% python3 -q
>>> import numpy as np
>>> from numpy import linalg as LA
>>> np.set_printoptions(precision=2, suppress=True, linewidth=100)
>>> J = np.load("case1.npy")
>>> J
array([[-1, -2,  2,  2],
       [ 0, -2, -1,  2],
       [ 2,  0,  2, -1],
       [-2,  0,  0,  2],
       [-2, -2,  0, -1],
       [ 2,  0,  2, -1],
       [-2, -1,  1,  0]])
>>> Q, r_ = LA.qr(J)
>>> np.round(Q @ r_, 2) + 0
array([[-1., -2.,  2.,  2.],
       [ 0., -2., -1.,  2.],
       [ 2.,  0.,  2., -1.],
       [-2.,  0.,  0.,  2.],
       [-2., -2.,  0., -1.],
       [ 2.,  0.,  2., -1.],
       [-2., -1.,  1.,  0.]])
>>> np.allclose(r_.T @ r_, J.T @ J)
True
>>> Q.shape, r_.shape
((7, 4), (4, 4))
>>> r_
array([[ 4.58,  1.75,  0.87, -1.75],
       [ 0.  ,  3.15, -1.43, -0.94],
       [ 0.  ,  0.  , -3.34,  0.54],
       [ 0.  ,  0.  ,  0.  , -3.28]])
>>> np.round(Q.T @ Q, 2) + 0
array([[1., 0., 0., 0.],
       [0., 1., 0., 0.],
       [0., 0., 1., 0.],
       [0., 0., 0., 1.]])
>>> proj = np.triu(np.array([[0, 1, 0, 0], [2, 2, 0, 0], [0, 0, 3, 1], [0, 0, 0, 0]]), 1) + np.eye(4)
>>> out = proj @ r_ @ LA.inv(proj)
>>> LA.matrix_rank(out)
np.int64(4)
>>> proj @ r_ - r_ @ proj
array([[ 0.  , -1.43, -1.43, -1.81],
       [ 0.  ,  0.  ,  0.  ,  1.43],
       [ 0.  ,  0.  ,  0.  ,  0.06],
       [ 0.  ,  0.  ,  0.  ,  0.  ]])
>>> np.poly(out)
array([  1.  ,  -1.11, -25.84,  10.86, 158.73])
>>> K = np.loadtxt("data.csv", delimiter=",")
>>> K
array([[ 4., -2.,  1.,  3.,  1., -1., -4.],
       [-2., -4.,  0., -2.,  1., -3.,  0.],
       [ 1.,  0.,  4.,  2.,  0.,  1.,  1.],
       [ 3., -2.,  2.,  2.,  1.,  2.,  2.],
       [ 1.,  1.,  0.,  1., -4.,  1.,  1.],
       [-1., -3.,  1.,  2.,  1., -4., -4.],
       [-4.,  0.,  1.,  2.,  1., -4., -2.]])
>>> x0 = np.array([-1, -2, 0, -2, 0, 1, 2])
>>> (K * x0).sum(axis=1)
array([-15.,  11.,  -2.,   3.,  -2.,  -9.,  -8.])
>>> np.sign((K @ x0).round(6))
array([-1.,  1., -1.,  1., -1., -1., -1.])
>>> np.einsum("ij,j->i", K, x0)
array([-15.,  11.,  -2.,   3.,  -2.,  -9.,  -8.])
>>> K * x0
array([[-4.,  4.,  0., -6.,  0., -1., -8.],
       [ 2.,  8.,  0.,  4.,  0., -3.,  0.],
       [-1., -0.,  0., -4.,  0.,  1.,  2.],
       [-3.,  4.,  0., -4.,  0.,  2.,  4.],
       [-1., -2.,  0., -2., -0.,  1.,  2.],
       [ 1.,  6.,  0., -4.,  0., -4., -8.],
       [ 4., -0.,  0., -4.,  0., -4., -4.]])
>>> LA.norm(K @ x0) <= LA.norm(K, 2) * LA.norm(x0) + 1e-9
np.True_
>>> K @ x0
array([-15.,  11.,  -2.,   3.,  -2.,  -9.,  -8.])
>>> (K @ x0).argmax()
np.int64(1)
>>> rng = np.random.default_rng(550)
>>> idx = rng.permutation(7)
>>> out = K[:, idx] * rng.choice([-1, 1], 7)
>>> out
array([[-1., -1., -4.,  2.,  4.,  3.,  1.],
       [-3., -1.,  0.,  4., -2., -2.,  0.],
       [ 1., -0.,  1., -0.,  1.,  2.,  4.],
       [ 2., -1.,  2.,  2.,  3.,  2.,  2.],
       [ 1.,  4.,  1., -1.,  1.,  1.,  0.],
       [-4., -1., -4.,  3., -1.,  2.,  1.],
       [-4., -1., -2., -0., -4.,  2.,  1.]])
>>> Uu, _, Vt = LA.svd(K.T @ out)
>>> np.round(LA.lstsq(K, out)[0], 2) + 0
array([[ 0.,  0.,  0.,  0.,  1.,  0.,  0.],
       [ 0.,  0.,  0., -1.,  0.,  0.,  0.],
       [ 0.,  0.,  0.,  0.,  0.,  0.,  1.],
       [ 0.,  0.,  0.,  0.,  0.,  1.,  0.],
       [ 0., -1.,  0.,  0.,  0.,  0.,  0.],
       [ 1.,  0.,  0.,  0.,  0.,  0.,  0.],
       [ 0.,  0.,  1.,  0.,  0.,  0.,  0.]])
>>> np.round(Uu @ Vt, 2) + 0
array([[ 0.,  0.,  0.,  0.,  1.,  0.,  0.],
       [ 0.,  0.,  0., -1.,  0.,  0.,  0.],
       [ 0.,  0.,  0.,  0.,  0.,  0.,  1.],
       [ 0.,  0.,  0.,  0.,  0.,  1.,  0.],
       [ 0., -1.,  0.,  0.,  0.,  0.,  0.],
       [ 1.,  0.,  0.,  0.,  0.,  0.,  0.],
       [ 0.,  0.,  1.,  0.,  0.,  0.,  0.]])
>>> arr = np.loadtxt("block8.csv", delimiter=",")
>>> arr
array([[-0.71,  0.71],
       [ 0.71,  0.71]])
>>> vals, evecs = LA.eigh(arr)
>>> np.round(evecs.T @ evecs, 2) + 0
array([[1., 0.],
       [0., 1.]])
>>> (vals > 1e-8).sum(), (vals < -1e-8).sum()
(np.int64(1), np.int64(1))
>>> np.unique(vals.round(6) + 0, return_counts=True)[1]
array([1, 1])
>>> evecs @ np.diag(vals) @ evecs.T
array([[-0.71,  0.71],
       [ 0.71,  0.71]])
>>> np.round(evecs.T @ arr @ evecs, 2) + 0
array([[-1.,  0.],
       [ 0.,  1.]])
>>> np.abs(evecs[:, -1]).round(6).argmax()
np.int64(1)
>>> M = np.load("mat.npy")
>>> M
array([[ 0.23, -1.23, -1.  ],
       [ 3.91, -4.91, -1.  ],
       [ 3.17, -4.17, -1.  ],
       [-1.5 ,  0.5 , -1.  ],
       [ 6.75, -7.75, -1.  ],
       [ 3.31, -4.31, -1.  ],
       [ 6.4 , -7.4 , -1.  ],
       [-0.44, -0.56, -1.  ],
       [-1.23,  0.23, -1.  ],
       [-0.75, -0.25, -1.  ],
       [ 7.77, -8.77, -1.  ],
       [-1.57,  0.57, -1.  ],
       [-1.14,  0.14, -1.  ],
       [-3.18,  2.18, -1.  ],
       [ 4.32, -5.32, -1.  ],
       [ 3.39, -4.39, -1.  ],
       [-0.17, -0.83, -1.  ],
       [-3.58,  2.58, -1.  ],
       [ 2.96, -3.96, -1.  ],
       [ 3.24, -4.24, -1.  ],
       [ 1.84, -2.84, -1.  ],
       [ 0.36, -1.36, -1.  ],
       [ 0.21, -1.21, -1.  ],
       [ 3.51, -4.51, -1.  ],
       [-3.02,  2.02, -1.  ],
       [ 0.17, -1.17, -1.  ],
       [ 6.73, -7.73, -1.  ],
       [ 2.95, -3.95, -1.  ]])
>>> x0 = np.array([0, 0, -2])
>>> M @ np.eye(3)[0]
array([ 0.23,  3.91,  3.17, -1.5 ,  6.75,  3.31,  6.4 , -0.44, -1.23, -0.75,  7.77, -1.57, -1.14,
       -3.18,  4.32,  3.39, -0.17, -3.58,  2.96,  3.24,  1.84,  0.36,  0.21,  3.51, -3.02,  0.17,
        6.73,  2.95])
>>> M @ x0
array([2., 2., 2., 2., 2., 2., 2., 2., 2., 2., 2., 2., 2., 2., 2., 2., 2., 2., 2., 2., 2., 2., 2.,
       2., 2., 2., 2., 2.])
>>> x0 @ M
Traceback (most recent call last):
  File "<python-input-47>", line 1, in <module>
    x0 @ M
    ~~~^~~
ValueError: matmul: Input operand 1 has a mismatch in its core dimension 0, with gufunc signature (n?,k),(k,m?)->(n?,m?) (size 28 is different from 3)
>>> LA.norm(M @ x0) <= LA.norm(M, 2) * LA.norm(x0) + 1e-9
np.True_
>>> M @ np.ones(3)
array([-2., -2., -2., -2., -2., -2., -2., -2., -2., -2., -2., -2., -2., -2., -2., -2., -2., -2.,
       -2., -2., -2., -2., -2., -2., -2., -2., -2., -2.])
>>> (M @ x0).argmax()
np.int64(0)
>>> np.sign((M @ x0).round(6))
array([1., 1., 1., 1., 1., 1., 1., 1., 1., 1., 1., 1., 1., 1., 1., 1., 1., 1., 1., 1., 1., 1., 1.,
       1., 1., 1., 1., 1.])
>>> M @ (2 * x0)
array([4., 4., 4., 4., 4., 4., 4., 4., 4., 4., 4., 4., 4., 4., 4., 4., 4., 4., 4., 4., 4., 4., 4.,
       4., 4., 4., 4., 4.])
>>> (M * x0).sum(axis=1)
array([2., 2., 2., 2., 2., 2., 2., 2., 2., 2., 2., 2., 2., 2., 2., 2., 2., 2., 2., 2., 2., 2., 2.,
       2., 2., 2., 2., 2.])
>>> np.einsum("ij,j->i", M, x0)
array([2., 2., 2., 2., 2., 2., 2., 2., 2., 2., 2., 2., 2., 2., 2., 2., 2., 2., 2., 2., 2., 2., 2.,
       2., 2., 2., 2., 2.])
>>> x0 = np.array([0, 0, 8])
>>> a = np.maximum(M @ x0, 0)
>>> M.T @ a
array([0., 0., 0.])
>>> np.tanh(M @ x0)
array([-1., -1., -1., -1., -1., -1., -1., -1., -1., -1., -1., -1., -1., -1., -1., -1., -1., -1.,
       -1., -1., -1., -1., -1., -1., -1., -1., -1., -1.])
>>> np.maximum(M @ x0, 0) - np.maximum(-M @ x0, 0)
array([-8., -8., -8., -8., -8., -8., -8., -8., -8., -8., -8., -8., -8., -8., -8., -8., -8., -8.,
       -8., -8., -8., -8., -8., -8., -8., -8., -8., -8.])
>>> out = M + rng.integers(-2, 3, (28, 2)) @ rng.integers(-2, 3, (2, 3))
>>> out
array([[  2.23,  -0.23,  -3.  ],
       [  7.91,  -2.91,  -5.  ],
       [  3.17,  -1.17,  -3.  ],
       [ -1.5 ,   3.5 ,  -3.  ],
       [ 10.75, -11.75,  -1.  ],
       [ 11.31,  -6.31,  -5.  ],
       [  6.4 ,  -1.4 ,  -5.  ],
       [ -2.44,   1.44,  -1.  ],
       [  6.77,  -1.77,  -5.  ],
       [  7.25,  -2.25,  -5.  ],
       [  3.77, -10.77,   3.  ],
       [ -5.57,   1.57,   1.  ],
       [  4.86,   0.14,  -5.  ],
       [ -7.18,   3.18,   1.  ],
       [ 12.32,  -7.32,  -5.  ],
       [ -0.61,  -6.39,   3.  ],
       [  5.83,  -3.83,  -3.  ],
       [ -3.58,   5.58,  -3.  ],
       [  2.96,  -6.96,   1.  ],
       [ -2.76,  -4.24,   3.  ],
       [ -0.16,  -0.84,  -1.  ],
       [  4.36,  -2.36,  -3.  ],
       [  0.21,   1.79,  -3.  ],
       [ -0.49,  -3.51,   1.  ],
       [  0.98,   1.02,  -3.  ],
       [  8.17,  -3.17,  -5.  ],
       [ 12.73,  -7.73,  -5.  ],
       [  2.95,   2.05,  -5.  ]])
>>> np.abs(out - M).sum(axis=1)
array([ 5., 10.,  5.,  5.,  8., 14., 10.,  4., 14., 14., 10.,  7., 10.,  7., 14., 10., 11.,  5.,
        5., 10.,  4.,  7.,  5.,  7.,  7., 14., 10., 10.])
>>> np.round(LA.svd(out - M, compute_uv=False), 2) + 0
array([28.79, 15.33,  0.  ])
>>> try:
...     LA.inv(M)
... except LA.LinAlgError as e:
...     print(e)
... 
Last 2 dimensions of the array must be square
>>> np.abs(np.diag(LA.qr(M)[1])) > 1e-9
array([ True,  True, False])
>>> round(np.trace(LA.pinv(M) @ M), 2)
np.float64(2.0)
>>> np.allclose(M[:-1].T @ LA.lstsq(M[:-1].T, M[-1])[0], M[-1])
True
>>> M @ LA.pinv(M) @ M
array([[ 0.23, -1.23, -1.  ],
       [ 3.91, -4.91, -1.  ],
       [ 3.17, -4.17, -1.  ],
       [-1.5 ,  0.5 , -1.  ],
       [ 6.75, -7.75, -1.  ],
       [ 3.31, -4.31, -1.  ],
       [ 6.4 , -7.4 , -1.  ],
       [-0.44, -0.56, -1.  ],
       [-1.23,  0.23, -1.  ],
       [-0.75, -0.25, -1.  ],
       [ 7.77, -8.77, -1.  ],
       [-1.57,  0.57, -1.  ],
       [-1.14,  0.14, -1.  ],
       [-3.18,  2.18, -1.  ],
       [ 4.32, -5.32, -1.  ],
       [ 3.39, -4.39, -1.  ],
       [-0.17, -0.83, -1.  ],
       [-3.58,  2.58, -1.  ],
       [ 2.96, -3.96, -1.  ],
       [ 3.24, -4.24, -1.  ],
       [ 1.84, -2.84, -1.  ],
       [ 0.36, -1.36, -1.  ],
       [ 0.21, -1.21, -1.  ],
       [ 3.51, -4.51, -1.  ],
       [-3.02,  2.02, -1.  ],
       [ 0.17, -1.17, -1.  ],
       [ 6.73, -7.73, -1.  ],
       [ 2.95, -3.95, -1.  ]])
>>> LA.lstsq(M[:-1].T, M[-1])[2]
np.int32(2)
>>> t = np.radians(90)
>>> r_ = np.eye(3)
>>> r_[2, 2] = r_[0, 0] = np.cos(t)
>>> r_[2, 0], r_[0, 2] = -np.sin(t), np.sin(t)
>>> r_.round(2) + 0
array([[ 0.,  0.,  1.],
       [ 0.,  1.,  0.],
       [-1.,  0.,  0.]])
>>> out = M @ r_.T
>>> np.round(LA.svd(M, compute_uv=False), 2) + 0, np.round(LA.svd(out, compute_uv=False), 2) + 0
(array([28.33,  5.33,  0.  ]), array([28.33,  5.33,  0.  ]))
>>> m1 = np.loadtxt("arr.csv", delimiter=",")
>>> m1
array([[ 1., -2.,  4.],
       [ 1., -1.,  1.],
       [ 1.,  0.,  0.],
       [ 1.,  1.,  1.]])
>>> def softmax(z):
...     e = np.exp(z - z.max(axis=-1, keepdims=True))
...     return e / e.sum(axis=-1, keepdims=True)
... 
>>> softmax(10 * m1[3])
array([0.33, 0.33, 0.33])
>>> softmax(m1[3])
array([0.33, 0.33, 0.33])
>>> scores = m1 @ m1.T / np.sqrt(3)
>>> np.round(softmax(scores), 2) + 0
array([[1.  , 0.  , 0.  , 0.  ],
       [0.86, 0.09, 0.03, 0.03],
       [0.25, 0.25, 0.25, 0.25],
       [0.38, 0.12, 0.12, 0.38]])
>>> softmax(scores)[3] @ m1
array([ 1.  , -0.5 ,  2.02])
>>> [round(float(x), 2) for x in LA.svd(M, compute_uv=False)[:3]]
[28.33, 5.33, 0.0]
>>> round(LA.norm(M, 2) / LA.norm(M), 2)
np.float64(0.98)
>>> LA.cond(M) > 100
np.True_
>>> LA.matrix_rank(M, rtol=0.1)
np.int64(2)
>>> out = np.c_[m1[:, :2] @ np.array([[-2, 1], [-1, 1]]), np.array([3, 6, -2, 2])]
>>> out
array([[ 0., -1.,  3.],
       [-1.,  0.,  6.],
       [-2.,  1., -2.],
       [-3.,  2.,  2.]])
>>> np.round(LA.norm(out - m1 @ LA.lstsq(m1, out)[0], axis=0), 2) + 0
array([0.  , 0.  , 5.14])
>>> A = np.loadtxt("dump.csv", delimiter=",")
>>> A
array([[-1.,  0.,  0.,  0.,  0.,  0.,  0.],
       [ 2.,  0.,  0.,  0.,  0.,  0.,  0.],
       [ 1., -2.,  1.,  0.,  0.,  0.,  0.],
       [-1., -1.,  0.,  0.,  0.,  0.,  0.],
       [ 0., -1.,  0.,  1., -2.,  0.,  0.],
       [-2.,  2.,  1.,  2.,  0.,  2.,  0.],
       [ 2.,  2., -2.,  1., -1., -2.,  1.]])
>>> Uu, s, Vt = LA.svd(A)
>>> evecs = Vt[:(s > 1e-8).sum()]
>>> x0 = A[3] + -2 * A[4] + rng.integers(2) * np.eye(7)[2]
>>> x0
array([-1.,  1.,  0., -2.,  4.,  0.,  0.])
>>> np.diag(evecs.T @ evecs)
array([1.  , 1.  , 1.  , 0.88, 0.97, 0.88, 0.26])
>>> C2 = A.T @ A
>>> np.diag(C2)
array([15., 14.,  6.,  6.,  5.,  8.,  1.])
>>> LA.matrix_rank(C2)
np.int64(6)
>>> C2
array([[15., -1., -5., -2., -2., -8.,  2.],
       [-1., 14., -4.,  5.,  0.,  0.,  2.],
       [-5., -4.,  6.,  0.,  2.,  6., -2.],
       [-2.,  5.,  0.,  6., -3.,  2.,  1.],
       [-2.,  0.,  2., -3.,  5.,  2., -1.],
       [-8.,  0.,  6.,  2.,  2.,  8., -2.],
       [ 2.,  2., -2.,  1., -1., -2.,  1.]])
>>> (A @ A.T).shape
(7, 7)
>>> t = np.radians(70)
>>> r_ = np.eye(2)
>>> r_[0, 0] = r_[1, 1] = np.cos(t)
>>> r_[0, 1], r_[1, 0] = -np.sin(t), np.sin(t)
>>> r_
array([[ 0.34, -0.94],
       [ 0.94,  0.34]])
>>> out = arr @ r_.T
>>> np.allclose(LA.norm(arr, axis=1), LA.norm(out, axis=1))
True
>>> round(LA.det(r_), 2), round(float(np.trace(r_)), 2)
(np.float64(1.0), 0.68)
>>> LA.svd(arr, compute_uv=False), LA.svd(out, compute_uv=False)
(array([1., 1.]), array([1., 1.]))
>>> r = LA.matrix_rank(A)
>>> r
np.int64(6)
>>> null = LA.svd(A)[2][r:].T
>>> LA.matrix_rank(A.T @ A), LA.matrix_rank(A @ A.T)
(np.int64(6), np.int64(6))
>>> F = np.loadtxt("test7.csv", delimiter=",")
>>> F
array([[ 3., -2.,  2.,  3.],
       [ 1.,  1.,  1.,  0.],
       [-3.,  2.,  3., -2.],
       [-3.,  3., -3.,  3.],
       [-2., -3., -1., -3.],
       [ 3.,  2., -2.,  1.],
       [ 5.,  0.,  4.,  3.]])
>>> out = F / np.sqrt((F ** 2).mean(axis=1, keepdims=True))
>>> out[5]
array([ 1.41,  0.94, -0.94,  0.47])
>>> LA.matrix_rank(out) == LA.matrix_rank(F)
np.True_
>>> out = np.array([[3, 0], [-3, 1]])
>>> Z = np.kron(out, m1)
>>> Z
array([[  3.,  -6.,  12.,   0.,  -0.,   0.],
       [  3.,  -3.,   3.,   0.,  -0.,   0.],
       [  3.,   0.,   0.,   0.,   0.,   0.],
       [  3.,   3.,   3.,   0.,   0.,   0.],
       [ -3.,   6., -12.,   1.,  -2.,   4.],
       [ -3.,   3.,  -3.,   1.,  -1.,   1.],
       [ -3.,  -0.,  -0.,   1.,   0.,   0.],
       [ -3.,  -3.,  -3.,   1.,   1.,   1.]])
>>> np.round(LA.norm(Z, 2), 2), np.round(LA.norm(out, 2) * LA.norm(m1, 2), 2)
(np.float64(21.06), np.float64(21.06))
>>> proj = Z @ LA.solve(Z.T @ Z, Z.T)
>>> np.diag(proj)
array([0.95, 0.55, 0.55, 0.95, 0.95, 0.55, 0.55, 0.95])
>>> LA.matrix_rank(np.eye(8) - proj)
np.int64(2)
